$ python3 -q
>>> import numpy as np
>>> np.set_printoptions(precision=2, suppress=True, linewidth=120)
>>> arr = np.load("mat.npy")
>>> arr
array([[0., 1.],
       [1., 0.]])
>>> # symmetric, so the eigenvalues are real
>>> np.allclose(arr, arr.T)
True
>>> np.linalg.matrix_power(arr, 3)
array([[0., 1.],
       [1., 0.]])
>>> assert arr == arr.T
Traceback (most recent call last):
  File "<python-input-7>", line 1, in <module>
    assert arr == arr.T
           ^^^^^^^^^^^^
ValueError: The truth value of an array with more than one element is ambiguous. Use a.any() or a.all()
>>> round(np.linalg.det(arr), 2)
np.float64(-1.0)
>>> np.trace(arr)
np.float64(0.0)
>>> arr @ arr
array([[1., 0.],
       [0., 1.]])
>>> arr @ arr
array([[1., 0.],
       [0., 1.]])
>>> np.trace(arr @ arr @ arr) // 6
np.float64(0.0)
>>> L = np.diag(arr.sum(axis=1)) - arr
>>> L @ np.ones(2)
array([0., 0.])
>>> np.linalg.eigvalsh(L)
array([0., 2.])
>>> round(np.linalg.det(L[1:, 1:]))
1
>>> data = np.load("test14.npy")
>>> data
array([[0.31, 0.  , 0.46],
       [0.  , 0.  , 0.  ],
       [0.46, 0.  , 0.69]])
>>> rank = np.linalg.matrix_rank(data)
>>> rank
np.int64(1)
>>> null = np.linalg.svd(data)[2][rank:].T
>>> [int(np.linalg.matrix_rank(data[:i])) for i in range(1, len(data) + 1)]
[1, 1, 1]
>>> np.linalg.matrix_rank(data.T @ data), np.linalg.matrix_rank(data @ data.T)
(np.int64(1), np.int64(1))
>>> null.shape
(3, 2)
>>> rng = np.random.default_rng(643)
>>> A2 = data + rng.integers(-2, 3, (3, 1)) @ rng.integers(-2, 3, (1, 3))
>>> A2
array([[ 0.31,  0.  ,  0.46],
       [ 4.  , -2.  , -2.  ],
       [-3.54,  2.  ,  2.69]])
>>> A2 - data
array([[ 0.,  0.,  0.],
       [ 4., -2., -2.],
       [-4.,  2.,  2.]])
>>> np.linalg.matrix_rank(A2 - data, tol=1e-8)
np.int64(1)
>>> J = np.load("layer6.npy")
>>> J
array([[ 4,  7,  6],
       [13, 16, 14],
       [19, 19, 21],
       [28, 19, 26],
       [37, 24, 32],
       [40, 25, 35],
       [41, 29, 41],
       [43, 37, 50],
       [45, 38, 54],
       [45, 39, 54],
       [49, 42, 63],
       [55, 44, 72],
       [64, 49, 74],
       [71, 57, 80],
       [76, 58, 81],
       [82, 62, 82],
       [87, 63, 86],
       [87, 67, 86],
       [93, 68, 90],
       [94, 72, 91]])
>>> np.linalg.cond(J) > 100
np.False_
>>> np.abs(np.linalg.svd(J)[2][-1])
array([0.34, 0.88, 0.32])
>>> [round(float(x), 2) for x in np.linalg.svd(J, compute_uv=False)[:3]]
[438.63, 19.95, 9.87]
>>> round(np.log10(np.linalg.cond(J)))
2
>>> np.argsort(-np.linalg.norm(J, axis=0).round(6), kind="stable")[:3]
array([2, 0, 1])
